% ipython --no-banner

In [1]: import numpy as np

In [2]: import numpy.linalg as la

In [3]: np.set_printoptions(suppress=True, linewidth=100)

In [4]: rnd = lambda a: np.round(a, 2) + 0

In [5]: feats = np.load("run0.npy")

In [6]: print(rnd(feats))
[[0.2  0.4  0.2  0.   0.2  0.   0.  ]
 [0.22 0.11 0.11 0.22 0.   0.22 0.11]
 [0.25 0.12 0.12 0.25 0.25 0.   0.  ]
 [0.   0.   0.   0.29 0.29 0.29 0.14]
 [0.12 0.   0.25 0.25 0.12 0.25 0.  ]
 [0.25 0.   0.   0.25 0.25 0.12 0.12]
 [0.18 0.18 0.18 0.09 0.09 0.18 0.09]]

In [7]: # a transition matrix

In [8]: feats @ np.ones(7)
Out[8]: array([1., 1., 1., 1., 1., 1., 1.])

In [9]: feats.sum(axis=1)
Out[9]: array([1., 1., 1., 1., 1., 1., 1.])

In [10]: rnd(np.sort(np.abs(la.eigvals(feats)))[::-1])
Out[10]: array([1.  , 0.32, 0.28, 0.28, 0.16, 0.16, 0.02])

In [11]: pr = np.eye(7)[1]

In [12]: for _ in range(4):
    ...:     pr = pr @ feats
    ...:     print(pr.round(2))
    ...: 
[0.22 0.11 0.11 0.22 0.   0.22 0.11]
[0.17 0.14 0.09 0.18 0.2  0.14 0.08]
[0.16 0.11 0.13 0.2  0.18 0.16 0.07]
[0.16 0.1  0.12 0.2  0.19 0.16 0.07]

In [13]: r0 = np.array([1, 2, 2, 0, 1, 3, 3])

In [14]: Y = feats + np.outer(r0, np.eye(7)[4])

In [15]: rnd(Y)
Out[15]: 
array([[0.2 , 0.4 , 0.2 , 0.  , 1.2 , 0.  , 0.  ],
       [0.22, 0.11, 0.11, 0.22, 2.  , 0.22, 0.11],
       [0.25, 0.12, 0.12, 0.25, 2.25, 0.  , 0.  ],
       [0.  , 0.  , 0.  , 0.29, 0.29, 0.29, 0.14],
       [0.12, 0.  , 0.25, 0.25, 1.12, 0.25, 0.  ],
       [0.25, 0.  , 0.  , 0.25, 3.25, 0.12, 0.12],
       [0.18, 0.18, 0.18, 0.09, 3.09, 0.18, 0.09]])

In [16]: print(la.matrix_rank(la.inv(Y) - la.inv(feats), tol=1e-8))
1

In [17]: print(rnd(la.det(Y) / la.det(feats)), rnd(1 + la.solve(feats, r0)[4]))
0.56 0.56
